% python3 -q
>>> import numpy as np
>>> from numpy import linalg as LA
>>> np.set_printoptions(suppress=True, linewidth=200)
>>> rnd = lambda a: np.round(a, 3) + 0
>>> feats = np.load("a.npy")
>>> rnd(feats)
array([[ 0.875,  0.05 ,  0.209,  0.005, -0.049,  0.029,  0.018, -0.004, -0.071, -0.138,  0.139, -0.077,  0.059, -0.081, -0.007],
       [ 0.05 ,  0.903, -0.016,  0.093, -0.008,  0.058, -0.019, -0.195,  0.03 ,  0.11 , -0.102,  0.079, -0.061, -0.034, -0.012],
       [ 0.209, -0.016,  0.593, -0.09 ,  0.106, -0.109, -0.02 ,  0.177,  0.118,  0.184, -0.192,  0.086, -0.066,  0.194,  0.025],
       [ 0.005,  0.093, -0.09 ,  0.884,  0.036, -0.086,  0.014,  0.241,  0.001, -0.062,  0.052, -0.057,  0.043,  0.085,  0.018],
       [-0.049, -0.008,  0.106,  0.036,  0.971,  0.036,  0.003, -0.071, -0.027, -0.035,  0.038, -0.013,  0.01 , -0.056, -0.008],
       [ 0.029,  0.058, -0.109, -0.086,  0.036,  0.931,  0.007,  0.178,  0.015, -0.017,  0.009, -0.026,  0.02 ,  0.079,  0.015],
       [ 0.018, -0.019, -0.02 ,  0.014,  0.003,  0.007,  0.995, -0.03 ,  0.011,  0.029, -0.028,  0.019, -0.014,  0.002, -0.001],
       [-0.004, -0.195,  0.177,  0.241, -0.071,  0.178, -0.03 ,  0.501,  0.002,  0.135, -0.114,  0.121, -0.093, -0.172, -0.038],
       [-0.071,  0.03 ,  0.118,  0.001, -0.027,  0.015,  0.011,  0.002,  0.959, -0.08 ,  0.08 , -0.045,  0.034, -0.045, -0.004],
       [-0.138,  0.11 ,  0.184, -0.062, -0.035, -0.017,  0.029,  0.135, -0.08 ,  0.808,  0.187, -0.12 ,  0.092, -0.043,  0.002],
       [ 0.139, -0.102, -0.192,  0.052,  0.038,  0.009, -0.028, -0.114,  0.08 ,  0.187,  0.817,  0.115, -0.088,  0.05 , -0.001],
       [-0.077,  0.079,  0.086, -0.057, -0.013, -0.026,  0.019,  0.121, -0.045, -0.12 ,  0.115,  0.922,  0.06 , -0.008,  0.005],
       [ 0.059, -0.061, -0.066,  0.043,  0.01 ,  0.02 , -0.014, -0.093,  0.034,  0.092, -0.088,  0.06 ,  0.954,  0.006, -0.004],
       [-0.081, -0.034,  0.194,  0.085, -0.056,  0.079,  0.002, -0.172, -0.045, -0.043,  0.05 , -0.008,  0.006,  0.89 , -0.017],
       [-0.007, -0.012,  0.025,  0.018, -0.008,  0.015, -0.001, -0.038, -0.004,  0.002, -0.001,  0.005, -0.004, -0.017,  0.997]])
>>> rng = np.random.default_rng(150)
>>> idx = rng.permutation(15)
>>> idx
array([10,  1, 11,  6,  3,  5,  2,  4, 12,  7,  0, 14,  8, 13,  9])
>>> A2 = feats[idx][:, idx]
>>> rnd(np.diag(A2))
array([0.817, 0.903, 0.922, 0.995, 0.884, 0.931, 0.593, 0.971, 0.954, 0.501, 0.875, 0.997, 0.959, 0.89 , 0.808])
>>> np.allclose(A2, feats)
False
>>> rnd(LA.det(A2)), rnd(LA.det(feats[idx]))
(np.float64(0.0), np.float64(0.0))
